$ python -q
>>> import numpy as np
>>> np.set_printoptions(precision=1, suppress=True, linewidth=200, legacy="1.25")
>>> tidy = lambda a: np.round(a, 1) + 0
>>> data = np.load("data.npy")
>>> data
array([[ 1,  7,  1,  2,  1,  9,  5,  2],
       [ 3,  1,  5,  1,  3,  4,  7,  6],
       [ 9,  8,  3,  2,  1,  0,  1,  9],
       [ 2,  1,  5,  5,  5,  0,  2,  6],
       [ 8,  5,  8,  3,  5,  2,  7,  3],
       [ 1,  0,  4,  7,  3, -6,  5,  4],
       [ 2,  5,  1,  6,  2,  9,  2,  2],
       [ 0,  7,  7,  0,  0,  7,  0,  6]])
>>> M2 = np.array([[7, -4, -9],
...     [4, -9, 5],
...     [8, 8, 3],
...     [4, 2, -5],
...     [-4, 5, 5],
...     [-1, 9, 3],
...     [-5, 4, 2],
...     [-5, -9, 7]])
>>> np.einsum("ik,kj->ji", data, M2)
array([[   3,  -12,   73,   18,   80,   16,   29,   47],
       [  33,   46, -152,   12,   37,  -13,   48,    2],
       [  75,   71,   28,   48,   28,    3,   35,  119]])
>>> M2.T @ data.T
array([[   3,  -12,   73,   18,   80,   16,   29,   47],
       [  33,   46, -152,   12,   37,  -13,   48,    2],
       [  75,   71,   28,   48,   28,    3,   35,  119]])
>>> np.linalg.matrix_rank(data @ M2)
3
>>> np.einsum("ij->j", data)
array([26, 34, 34, 26, 20, 25, 29, 38])
>>> M2 @ data
Traceback (most recent call last):
  File "<python-input-10>", line 1, in <module>
    M2 @ data
    ~~~^~~~~~
ValueError: matmul: Input operand 1 has a mismatch in its core dimension 0, with gufunc signature (n?,k),(k,m?)->(n?,m?) (size 8 is different from 3)
>>> rng = np.random.default_rng(31)
>>> labels = rng.permutation(8)
>>> labels
array([4, 2, 1, 5, 3, 0, 6, 7])
>>> M2 = data[labels][:, labels]
>>> tidy(np.sort(np.abs(np.linalg.eigvals(M2))))
array([ 3.6,  4.8,  4.8,  6.7,  6.7,  7.1,  9.7, 28.6])
>>> np.trace(M2)
17
>>> m1 = np.array([[-8, 2, -10, 18, 18, -6, -8, 8],
...     [-8, 2, -10, 18, 18, -6, -8, 8],
...     [-4, 1, -5, 9, 9, -3, -4, 4],
...     [0, 0, 0, 0, 0, 0, 0, 0],
...     [-8, 2, -10, 18, 18, -6, -8, 8],
...     [0, 0, 0, 0, 0, 0, 0, 0],
...     [-4, 1, -5, 9, 9, -3, -4, 4],
...     [0, 0, 0, 0, 0, 0, 0, 0]])
>>> U, sig, vt = np.linalg.svd(m1)
>>> tidy(sig)
array([58.6,  0. ,  0. ,  0. ,  0. ,  0. ,  0. ,  0. ])
>>> np.argmax(sig[:-1] / (sig[1:] + 1e-6)) + 1
1
>>> M2 = U[:, :1] @ np.diag(sig[:1]) @ vt[:1]
>>> np.linalg.matrix_rank(M2)
1
>>> np.argsort(-np.linalg.norm(m1, axis=0).round(6), kind="stable")[:3]
array([3, 4, 2])
>>> M2 = np.linalg.invert(data)
Traceback (most recent call last):
  File "<python-input-24>", line 1, in <module>
    M2 = np.linalg.invert(data)
         ^^^^^^^^^^^^^^^^
AttributeError: module 'numpy.linalg' has no attribute 'invert'
>>> M2 = np.linalg.inv(data)
>>> tidy(np.linalg.cond(data))
20.9
>>> (np.abs(M2) > 1e-9).astype(int)
array([[1, 1, 1, 1, 1, 1, 1, 1],
       [1, 1, 1, 1, 1, 1, 1, 1],
       [1, 1, 1, 1, 1, 1, 1, 1],
       [1, 1, 1, 1, 1, 1, 1, 1],
       [1, 1, 1, 1, 1, 1, 1, 1],
       [1, 1, 1, 1, 1, 1, 1, 1],
       [1, 1, 1, 1, 1, 1, 1, 1],
       [1, 1, 1, 1, 1, 1, 1, 1]])
>>> tidy(np.linalg.slogdet(data)[0])
1.0
>>> tidy(np.linalg.inv(M2))
array([[ 1.,  7.,  1.,  2.,  1.,  9.,  5.,  2.],
       [ 3.,  1.,  5.,  1.,  3.,  4.,  7.,  6.],
       [ 9.,  8.,  3.,  2.,  1.,  0.,  1.,  9.],
       [ 2.,  1.,  5.,  5.,  5.,  0.,  2.,  6.],
       [ 8.,  5.,  8.,  3.,  5.,  2.,  7.,  3.],
       [ 1.,  0.,  4.,  7.,  3., -6.,  5.,  4.],
       [ 2.,  5.,  1.,  6.,  2.,  9.,  2.,  2.],
       [ 0.,  7.,  7.,  0.,  0.,  7.,  0.,  6.]])
>>> E = np.load("test7.npy")
>>> E
array([[2.1, 0. , 1. , 0. , 1. , 0. ],
       [0. , 0.1, 1. , 2. , 2. , 1. ],
       [1. , 0. , 2.1, 0. , 0. , 2. ],
       [2. , 1. , 1. , 2.1, 1. , 2. ],
       [0. , 0. , 2. , 0. , 2.1, 1. ],
       [2. , 0. , 1. , 0. , 1. , 0.1]])
>>> q, r_ = np.linalg.qr(E)
>>> tidy(q.T @ q)
array([[1., 0., 0., 0., 0., 0.],
       [0., 1., 0., 0., 0., 0.],
       [0., 0., 1., 0., 0., 0.],
       [0., 0., 0., 1., 0., 0.],
       [0., 0., 0., 0., 1., 0.],
       [0., 0., 0., 0., 0., 1.]])
>>> tidy(np.trace(q @ q.T))
6.0
>>> tidy(q)
array([[-0.6,  0.4,  0.1,  0.1, -0.2, -0.7],
       [ 0. , -0.1, -0.4,  0.9,  0. ,  0. ],
       [-0.3,  0.2, -0.5, -0.2,  0.8,  0. ],
       [-0.5, -0.8,  0. , -0.1,  0. ,  0. ],
       [ 0. ,  0. , -0.7, -0.3, -0.6,  0. ],
       [-0.5,  0.4,  0.1,  0.1, -0.2,  0.7]])
>>> E.sum(axis=0)
array([7.1, 1.1, 8.1, 4.1, 7.1, 6.1])
>>> np.linalg.rank(E)
Traceback (most recent call last):
  File "<python-input-37>", line 1, in <module>
    np.linalg.rank(E)
    ^^^^^^^^^^^^^^
AttributeError: module 'numpy.linalg' has no attribute 'rank'
>>> E.shape
(6, 6)
>>> E[:, 6]
Traceback (most recent call last):
  File "<python-input-39>", line 1, in <module>
    E[:, 6]
    ~^^^^^^
IndexError: index 6 is out of bounds for axis 1 with size 6
>>> E[6]
Traceback (most recent call last):
  File "<python-input-40>", line 1, in <module>
    E[6]
    ~^^^
IndexError: index 6 is out of bounds for axis 0 with size 6
>>> np.diff(E, axis=0)
array([[-2.1,  0.1,  0. ,  2. ,  1. ,  1. ],
       [ 1. , -0.1,  1.1, -2. , -2. ,  1. ],
       [ 1. ,  1. , -1.1,  2.1,  1. ,  0. ],
       [-2. , -1. ,  1. , -2.1,  1.1, -1. ],
       [ 2. ,  0. , -1. ,  0. , -1.1, -0.9]])
>>> tidy(np.linalg.svd(E, compute_uv=False))
array([6.2, 2.7, 2.4, 2.1, 0.5, 0. ])
>>> np.unravel_index(np.abs(E).argmax(), E.shape)
(0, 0)
>>> E.sum(axis=1)
array([4.1, 6.1, 5.1, 9.1, 5.1, 4.1])
>>> ang = np.radians(30)
>>> r_ = np.eye(6)
>>> r_[1, 1] = r_[2, 2] = np.cos(ang)
>>> r_[1, 2], r_[2, 1] = -np.sin(ang), np.sin(ang)
>>> tidy(r_)
array([[ 1. ,  0. ,  0. ,  0. ,  0. ,  0. ],
       [ 0. ,  0.9, -0.5,  0. ,  0. ,  0. ],
       [ 0. ,  0.5,  0.9,  0. ,  0. ,  0. ],
       [ 0. ,  0. ,  0. ,  1. ,  0. ,  0. ],
       [ 0. ,  0. ,  0. ,  0. ,  1. ,  0. ],
       [ 0. ,  0. ,  0. ,  0. ,  0. ,  1. ]])
>>> M2 = E @ r_.T
>>> tidy(np.abs(M2 - E).max(axis=0))
array([0. , 1. , 0.4, 0. , 0. , 0. ])
>>> tidy(np.linalg.svd(E, compute_uv=False)), tidy(np.linalg.svd(M2, compute_uv=False))
(array([6.2, 2.7, 2.4, 2.1, 0.5, 0. ]), array([6.2, 2.7, 2.4, 2.1, 0.5, 0. ]))
>>> np.allclose(E @ E.T, M2 @ M2.T)
True
